% python3 -q
>>> import numpy as np
>>> import numpy.linalg as la
>>> np.set_printoptions(precision=3, suppress=True, linewidth=100)
>>> rd = lambda a: np.round(a, 3) + 0
>>> M = np.loadtxt("test3.csv", delimiter=",")
>>> rd(M)
array([[0.12 , 0.08 , 0.04 , 0.08 , 0.08 , 0.08 , 0.08 , 0.04 , 0.08 , 0.08 , 0.04 , 0.08 , 0.08 ,
        0.04 ],
       [0.053, 0.158, 0.105, 0.   , 0.105, 0.053, 0.105, 0.   , 0.053, 0.105, 0.053, 0.053, 0.053,
        0.105],
       [0.   , 0.105, 0.105, 0.105, 0.105, 0.053, 0.053, 0.053, 0.053, 0.053, 0.105, 0.053, 0.053,
        0.105],
       [0.143, 0.143, 0.   , 0.143, 0.   , 0.071, 0.   , 0.071, 0.   , 0.143, 0.071, 0.071, 0.071,
        0.071],
       [0.105, 0.105, 0.105, 0.105, 0.053, 0.053, 0.053, 0.053, 0.105, 0.   , 0.105, 0.053, 0.053,
        0.053],
       [0.133, 0.133, 0.067, 0.067, 0.133, 0.2  , 0.   , 0.   , 0.133, 0.   , 0.067, 0.   , 0.   ,
        0.067],
       [0.   , 0.095, 0.048, 0.048, 0.095, 0.095, 0.143, 0.048, 0.095, 0.048, 0.095, 0.095, 0.095,
        0.   ],
       [0.   , 0.071, 0.   , 0.071, 0.   , 0.   , 0.071, 0.214, 0.143, 0.143, 0.   , 0.143, 0.071,
        0.071],
       [0.045, 0.091, 0.091, 0.091, 0.091, 0.045, 0.091, 0.091, 0.136, 0.091, 0.091, 0.   , 0.   ,
        0.045],
       [0.053, 0.105, 0.105, 0.105, 0.053, 0.   , 0.105, 0.105, 0.053, 0.158, 0.   , 0.   , 0.105,
        0.053],
       [0.154, 0.   , 0.   , 0.   , 0.077, 0.   , 0.077, 0.077, 0.077, 0.   , 0.154, 0.154, 0.077,
        0.154],
       [0.05 , 0.1  , 0.05 , 0.05 , 0.1  , 0.1  , 0.1  , 0.1  , 0.   , 0.1  , 0.05 , 0.1  , 0.05 ,
        0.05 ],
       [0.   , 0.143, 0.   , 0.143, 0.143, 0.071, 0.071, 0.   , 0.143, 0.071, 0.071, 0.071, 0.071,
        0.   ],
       [0.059, 0.059, 0.059, 0.059, 0.   , 0.118, 0.059, 0.059, 0.118, 0.   , 0.   , 0.118, 0.118,
        0.176]])
>>> np.allclose(M, M.T)
False
>>> np.allclose(M @ M.T, M.T @ M)
False
>>> u = np.array([0, -2, 0])
>>> rd(np.cross(M[4, :3], M[5, :3]))
array([-0.007,  0.007,  0.   ])
>>> rd(np.correlate(M[4], M[5], "full"))
array([0.007, 0.007, 0.007, 0.014, 0.011, 0.025, 0.025, 0.021, 0.046, 0.046, 0.06 , 0.067, 0.063,
       0.084, 0.06 , 0.07 , 0.067, 0.042, 0.053, 0.046, 0.046, 0.042, 0.028, 0.028, 0.018, 0.014,
       0.007])
>>> x = np.array([0, 1, 2, 0, 1, 2, 1, 2, 2, 0, 2, 1, 1, 1])
>>> target = M @ x
>>> c, lr = np.zeros(14), 1 / la.norm(M, 2) ** 2
>>> for i in range(50):
...     c -= lr * M.T @ (M @ c - target)
...     if i % 10 == 0: print(i, round(la.norm(M @ c - target), 3))
... 
0 0.489
10 0.309
20 0.219
30 0.169
40 0.138
>>> print(rd(la.cond(M)))
56.812
>>> out = np.array([[3, 0],
...     [1, -1],
...     [-2, 1],
...     [3, 0],
...     [-3, -3],
...     [2, 3],
...     [-2, 1],
...     [-2, -1],
...     [1, 0],
...     [-2, 1],
...     [-2, -1],
...     [1, -2],
...     [2, -1],
...     [-2, -3]])
>>> la.matrix_rank(np.vstack([M, out.T]))
np.int64(14)
>>> np.vstack([M, out.T]).shape
(16, 14)
>>> la.matrix_rank(M @ out)
np.int64(2)
>>> rd(np.einsum("ij,ij->i", M, M))
array([0.078, 0.097, 0.086, 0.112, 0.086, 0.129, 0.093, 0.133, 0.091, 0.102, 0.124, 0.085, 0.112,
       0.107])
>>> u, v = M[7], M[10]
>>> rd(u @ v)
np.float64(0.071)
>>> print(rd(u @ u))
0.133
>>> pr = (u @ v) / (u @ u) * u
>>> rd(pr)
array([0.   , 0.038, 0.   , 0.038, 0.   , 0.   , 0.038, 0.115, 0.077, 0.077, 0.   , 0.077, 0.038,
       0.038])
>>> rd((v - pr) @ u)
np.float64(0.0)
>>> E = np.loadtxt("sample18.csv", delimiter=",")
>>> print(E)
[[ 3.068  1.083  2.865  3.134 -0.013 -0.019]
 [ 3.018  1.068  2.999  2.98  -0.051  0.071]
 [ 2.912  1.07   3.082  3.103 -0.127  0.014]
 [ 3.232  1.187  3.037  3.157 -0.09  -0.034]
 [ 3.162  1.082  2.952  3.051  0.16   0.092]
 [ 3.003  1.06   2.907  2.922 -0.14  -0.031]
 [ 3.095  0.932  3.004  3.105  0.033  0.012]
 [ 2.993  1.021  2.975  2.845 -0.061  0.082]
 [ 2.865  1.124  3.106  3.094  0.057 -0.001]
 [ 3.018  1.     2.963  2.831 -0.093 -0.087]
 [ 2.94   1.129  2.932  3.011  0.134 -0.231]
 [ 2.94   1.089  2.95   3.07  -0.13  -0.06 ]
 [ 3.141  1.138  2.93   2.774 -0.135  0.024]
 [ 2.777  0.958  3.054  2.987 -0.017 -0.042]
 [ 2.943  0.949  2.786  2.957  0.011  0.049]
 [ 2.894  1.046  2.988  2.91   0.028  0.241]
 [ 2.975  0.959  2.805  3.154  0.238  0.165]
 [ 2.882  0.828  2.815  2.976 -0.033  0.036]
 [ 2.884  1.136  3.063  3.17   0.021 -0.015]
 [ 2.908  0.891  3.022  2.905  0.038 -0.046]
 [ 3.009  1.025  3.134  2.809 -0.107  0.131]
 [ 2.948  0.876  2.979  3.117  0.082  0.065]
 [ 2.965  1.074  2.927  2.866  0.017 -0.027]
 [ 1.931  0.056  1.846  2.949  3.171  1.997]
 [ 1.946 -0.025  2.004  2.992  2.871  1.851]
 [ 2.018  0.054  1.941  3.077  3.095  1.826]
 [ 2.107 -0.004  1.984  2.897  2.814  1.973]
 [ 2.014  0.066  2.111  2.992  3.07   1.976]
 [ 2.095  0.23   2.034  2.912  3.03   1.919]
 [ 2.062  0.055  1.957  2.859  2.925  1.934]
 [ 2.061 -0.02   2.069  2.987  2.961  2.028]
 [ 2.075  0.064  1.955  3.036  2.863  1.878]
 [ 2.049  0.032  2.035  2.895  2.838  1.921]
 [ 1.941  0.013  1.901  3.174  3.187  1.893]
 [ 1.961  0.12   2.138  2.902  2.888  2.005]
 [ 2.155  0.097  2.038  3.02   2.96   2.058]
 [ 1.913 -0.106  1.997  3.069  3.05   1.877]
 [ 2.06  -0.113  2.027  2.958  3.193  1.963]
 [ 2.03   0.085  1.878  2.999  3.134  2.042]
 [ 2.16  -0.038  1.959  2.825  3.124  1.942]
 [ 2.17   0.018  2.126  3.041  2.672  2.106]
 [ 1.88  -0.027  1.981  3.091  2.923  1.872]
 [ 2.047 -0.011  2.125  3.044  3.017  1.975]
 [ 2.121  0.027  1.891  3.047  3.032  1.929]
 [ 2.026 -0.148  2.001  2.913  2.882  1.921]
 [ 1.897 -0.082  1.967  3.001  3.026  1.945]]
>>> Z = E[[44, 37]].astype(float)
>>> for _ in range(3):
...     idx = la.norm(E[:, None] - Z, axis=-1).argmin(axis=1)
...     Z = np.array([E[idx == j].mean(axis=0) for j in range(2)])
... 
>>> idx
array([0, 0, 0, 0, 0, 0, 0, 0, 0, 0, 0, 0, 0, 0, 0, 0, 0, 0, 0, 0, 0, 0, 0, 1, 1, 1, 1, 1, 1, 1, 1,
       1, 1, 1, 1, 1, 1, 1, 1, 1, 1, 1, 1, 1, 1, 1])
>>> np.bincount(idx)
array([23, 23])
>>> print(np.abs(Z[1] - Z[0]).argmax())
4
>>> rd(Z)
array([[ 2.981,  1.032,  2.968,  2.997, -0.008,  0.017],
       [ 2.031,  0.015,  1.998,  2.986,  2.988,  1.949]])
>>> X = np.load("m.npy")
>>> X
array([[ 2., -2.,  0.,  0.,  0.,  0.,  0.,  0.,  0.,  0.,  0.,  0.],
       [-2.,  1., -2.,  0.,  0.,  0.,  0.,  0.,  0.,  0.,  0.,  0.],
       [ 0., -2.,  2., -2.,  0.,  0.,  0.,  0.,  0.,  0.,  0.,  0.],
       [ 0.,  0., -2.,  0., -2.,  0.,  0.,  0.,  0.,  0.,  0.,  0.],
       [ 0.,  0.,  0., -2.,  0., -2.,  0.,  0.,  0.,  0.,  0.,  0.],
       [ 0.,  0.,  0.,  0., -2.,  0., -2.,  0.,  0.,  0.,  0.,  0.],
       [ 0.,  0.,  0.,  0.,  0., -2.,  2., -2.,  0.,  0.,  0.,  0.],
       [ 0.,  0.,  0.,  0.,  0.,  0., -2.,  0., -2.,  0.,  0.,  0.],
       [ 0.,  0.,  0.,  0.,  0.,  0.,  0., -2.,  1., -2.,  0.,  0.],
       [ 0.,  0.,  0.,  0.,  0.,  0.,  0.,  0., -2.,  0., -2.,  0.],
       [ 0.,  0.,  0.,  0.,  0.,  0.,  0.,  0.,  0., -2.,  1., -2.],
       [ 0.,  0.,  0.,  0.,  0.,  0.,  0.,  0.,  0.,  0., -2.,  2.]])
>>> rd(la.eigvalsh(X).min())
np.float64(-3.413)
>>> print([round(float(la.det(X[:i, :i])), 2) + 0 for i in range(1, 13)])
[2.0, -2.0, -12.0, 8.0, 48.0, -32.0, -256.0, 128.0, 1152.0, -512.0, -5120.0, -8192.0]
>>> U, sig, Vt = la.svd(X, full_matrices=False)
>>> (sig > 1e-8).sum()
np.int64(12)
>>> U.shape, sig.shape, Vt.shape
((12, 12), (12,), (12, 12))
>>> rd(U.T @ U)
array([[1., 0., 0., 0., 0., 0., 0., 0., 0., 0., 0., 0.],
       [0., 1., 0., 0., 0., 0., 0., 0., 0., 0., 0., 0.],
       [0., 0., 1., 0., 0., 0., 0., 0., 0., 0., 0., 0.],
       [0., 0., 0., 1., 0., 0., 0., 0., 0., 0., 0., 0.],
       [0., 0., 0., 0., 1., 0., 0., 0., 0., 0., 0., 0.],
       [0., 0., 0., 0., 0., 1., 0., 0., 0., 0., 0., 0.],
       [0., 0., 0., 0., 0., 0., 1., 0., 0., 0., 0., 0.],
       [0., 0., 0., 0., 0., 0., 0., 1., 0., 0., 0., 0.],
       [0., 0., 0., 0., 0., 0., 0., 0., 1., 0., 0., 0.],
       [0., 0., 0., 0., 0., 0., 0., 0., 0., 1., 0., 0.],
       [0., 0., 0., 0., 0., 0., 0., 0., 0., 0., 1., 0.],
       [0., 0., 0., 0., 0., 0., 0., 0., 0., 0., 0., 1.]])
>>> rd(sig)
array([4.813, 4.567, 4.087, 3.413, 3.111, 2.975, 2.654, 2.   , 1.601, 1.415, 0.505, 0.476])
>>> X.reshape(2, -1)
array([[ 2., -2.,  0.,  0.,  0.,  0.,  0.,  0.,  0.,  0.,  0.,  0., -2.,  1., -2.,  0.,  0.,  0.,
         0.,  0.,  0.,  0.,  0.,  0.,  0., -2.,  2., -2.,  0.,  0.,  0.,  0.,  0.,  0.,  0.,  0.,
         0.,  0., -2.,  0., -2.,  0.,  0.,  0.,  0.,  0.,  0.,  0.,  0.,  0.,  0., -2.,  0., -2.,
         0.,  0.,  0.,  0.,  0.,  0.,  0.,  0.,  0.,  0., -2.,  0., -2.,  0.,  0.,  0.,  0.,  0.],
       [ 0.,  0.,  0.,  0.,  0., -2.,  2., -2.,  0.,  0.,  0.,  0.,  0.,  0.,  0.,  0.,  0.,  0.,
        -2.,  0., -2.,  0.,  0.,  0.,  0.,  0.,  0.,  0.,  0.,  0.,  0., -2.,  1., -2.,  0.,  0.,
         0.,  0.,  0.,  0.,  0.,  0.,  0.,  0., -2.,  0., -2.,  0.,  0.,  0.,  0.,  0.,  0.,  0.,
         0.,  0.,  0., -2.,  1., -2.,  0.,  0.,  0.,  0.,  0.,  0.,  0.,  0.,  0.,  0., -2.,  2.]])
>>> T = X.reshape(12, 2, -1)
>>> T[:, 0]
array([[ 2., -2.,  0.,  0.,  0.,  0.],
       [-2.,  1., -2.,  0.,  0.,  0.],
       [ 0., -2.,  2., -2.,  0.,  0.],
       [ 0.,  0., -2.,  0., -2.,  0.],
       [ 0.,  0.,  0., -2.,  0., -2.],
       [ 0.,  0.,  0.,  0., -2.,  0.],
       [ 0.,  0.,  0.,  0.,  0., -2.],
       [ 0.,  0.,  0.,  0.,  0.,  0.],
       [ 0.,  0.,  0.,  0.,  0.,  0.],
       [ 0.,  0.,  0.,  0.,  0.,  0.],
       [ 0.,  0.,  0.,  0.,  0.,  0.],
       [ 0.,  0.,  0.,  0.,  0.,  0.]])
>>> np.einsum("ihd,jhd->hij", T, T).shape
(2, 12, 12)
>>> Xs = E - E.mean(axis=0)
>>> V = la.svd(Xs)[2][:2]
>>> out = Xs - Xs @ V.T @ V
>>> print(rd(np.cov(Xs @ V.T, rowvar=False)))
[[3.997 0.   ]
 [0.    0.013]]
>>> rd(out.std(axis=0))
array([0.085, 0.079, 0.075, 0.057, 0.046, 0.059])
>>> rd(np.diag(V.T @ V))
array([0.108, 0.077, 0.068, 0.571, 0.655, 0.521])
>>> F = np.load("out18.npy")
>>> print(F)
[[9. 0. 4. 0. 0. 2. 0.]
 [0. 5. 0. 0. 0. 0. 0.]
 [4. 0. 9. 0. 0. 2. 0.]
 [0. 0. 0. 5. 0. 0. 0.]
 [0. 0. 0. 0. 5. 0. 0.]
 [2. 0. 2. 0. 0. 6. 0.]
 [0. 0. 0. 0. 0. 0. 5.]]
>>> rng = np.random.default_rng(277082)
>>> out = F + rng.integers(-2, 3, (7, 1)) @ rng.integers(-2, 3, (1, 7))
>>> out
array([[ 9.,  0.,  4.,  0.,  0.,  2.,  0.],
       [ 0.,  5.,  0.,  0.,  0.,  0.,  0.],
       [ 2., -2., 10.,  2.,  0.,  4.,  1.],
       [ 0.,  0.,  0.,  5.,  0.,  0.,  0.],
       [ 4.,  4., -2., -4.,  5., -4., -2.],
       [ 2.,  0.,  2.,  0.,  0.,  6.,  0.],
       [ 4.,  4., -2., -4.,  0., -4.,  3.]])
>>> rd(la.svd(out - F, compute_uv=False))
array([12.728,  0.   ,  0.   ,  0.   ,  0.   ,  0.   ,  0.   ])
>>> out - F
array([[ 0.,  0.,  0.,  0.,  0.,  0.,  0.],
       [ 0.,  0.,  0.,  0.,  0.,  0.,  0.],
       [-2., -2.,  1.,  2.,  0.,  2.,  1.],
       [ 0.,  0.,  0.,  0.,  0.,  0.,  0.],
       [ 4.,  4., -2., -4.,  0., -4., -2.],
       [ 0.,  0.,  0.,  0.,  0.,  0.,  0.],
       [ 4.,  4., -2., -4.,  0., -4., -2.]])
>>> idx = rng.permutation(7)
>>> idx
array([5, 0, 6, 2, 1, 3, 4])
>>> out = F[idx][:, idx]
>>> np.trace(out)
np.float64(44.0)
>>> out
array([[6., 2., 0., 2., 0., 0., 0.],
       [2., 9., 0., 4., 0., 0., 0.],
       [0., 0., 5., 0., 0., 0., 0.],
       [2., 4., 0., 9., 0., 0., 0.],
       [0., 0., 0., 0., 5., 0., 0.],
       [0., 0., 0., 0., 0., 5., 0.],
       [0., 0., 0., 0., 0., 0., 5.]])
>>> rd(la.det(out)), rd(la.det(F[idx]))
(np.float64(218750.0), np.float64(218750.0))
>>> x = np.array([3, 4, 0, 1, 5, 9, 1])
>>> target = F @ x
>>> target
array([45., 20., 30.,  5., 25., 60.,  5.])
>>> rd(la.solve(F, target))
array([3., 4., 0., 1., 5., 9., 1.])
>>> rd(la.solve(F.T, F[2]))
array([0., 0., 1., 0., 0., 0., 0.])
>>> rd(la.solve(F, target + F[:, 6]))
array([3., 4., 0., 1., 5., 9., 2.])
>>> (la.matrix_power((F != 0) + (F.T != 0) + np.eye(7), 7) > 0).astype(int)
array([[1, 0, 1, 0, 0, 1, 0],
       [0, 1, 0, 0, 0, 0, 0],
       [1, 0, 1, 0, 0, 1, 0],
       [0, 0, 0, 1, 0, 0, 0],
       [0, 0, 0, 0, 1, 0, 0],
       [1, 0, 1, 0, 0, 1, 0],
       [0, 0, 0, 0, 0, 0, 1]])
>>> rd(la.det(F))
np.float64(218750.0)
>>> K = np.arange(104).reshape(13, 8) + 4
>>> K
array([[  4,   5,   6,   7,   8,   9,  10,  11],
       [ 12,  13,  14,  15,  16,  17,  18,  19],
       [ 20,  21,  22,  23,  24,  25,  26,  27],
       [ 28,  29,  30,  31,  32,  33,  34,  35],
       [ 36,  37,  38,  39,  40,  41,  42,  43],
       [ 44,  45,  46,  47,  48,  49,  50,  51],
       [ 52,  53,  54,  55,  56,  57,  58,  59],
       [ 60,  61,  62,  63,  64,  65,  66,  67],
       [ 68,  69,  70,  71,  72,  73,  74,  75],
       [ 76,  77,  78,  79,  80,  81,  82,  83],
       [ 84,  85,  86,  87,  88,  89,  90,  91],
       [ 92,  93,  94,  95,  96,  97,  98,  99],
       [100, 101, 102, 103, 104, 105, 106, 107]])
>>> K.reshape(-1, 2)
array([[  4,   5],
       [  6,   7],
       [  8,   9],
       [ 10,  11],
       [ 12,  13],
       [ 14,  15],
       [ 16,  17],
       [ 18,  19],
       [ 20,  21],
       [ 22,  23],
       [ 24,  25],
       [ 26,  27],
       [ 28,  29],
       [ 30,  31],
       [ 32,  33],
       [ 34,  35],
       [ 36,  37],
       [ 38,  39],
       [ 40,  41],
       [ 42,  43],
       [ 44,  45],
       [ 46,  47],
       [ 48,  49],
       [ 50,  51],
       [ 52,  53],
       [ 54,  55],
       [ 56,  57],
       [ 58,  59],
       [ 60,  61],
       [ 62,  63],
       [ 64,  65],
       [ 66,  67],
       [ 68,  69],
       [ 70,  71],
       [ 72,  73],
       [ 74,  75],
       [ 76,  77],
       [ 78,  79],
       [ 80,  81],
       [ 82,  83],
       [ 84,  85],
       [ 86,  87],
       [ 88,  89],
       [ 90,  91],
       [ 92,  93],
       [ 94,  95],
       [ 96,  97],
       [ 98,  99],
       [100, 101],
       [102, 103],
       [104, 105],
       [106, 107]])
>>> K.ravel(order="F")
array([  4,  12,  20,  28,  36,  44,  52,  60,  68,  76,  84,  92, 100,   5,  13,  21,  29,  37,
        45,  53,  61,  69,  77,  85,  93, 101,   6,  14,  22,  30,  38,  46,  54,  62,  70,  78,
        86,  94, 102,   7,  15,  23,  31,  39,  47,  55,  63,  71,  79,  87,  95, 103,   8,  16,
        24,  32,  40,  48,  56,  64,  72,  80,  88,  96, 104,   9,  17,  25,  33,  41,  49,  57,
        65,  73,  81,  89,  97, 105,  10,  18,  26,  34,  42,  50,  58,  66,  74,  82,  90,  98,
       106,  11,  19,  27,  35,  43,  51,  59,  67,  75,  83,  91,  99, 107])
>>> T = K.reshape(13, 2, -1)
>>> np.einsum("ihd,jhd->hij", T, T).shape
(2, 13, 13)
>>> np.swapaxes(T, 1, 2)[0]
array([[ 4,  8],
       [ 5,  9],
       [ 6, 10],
       [ 7, 11]])
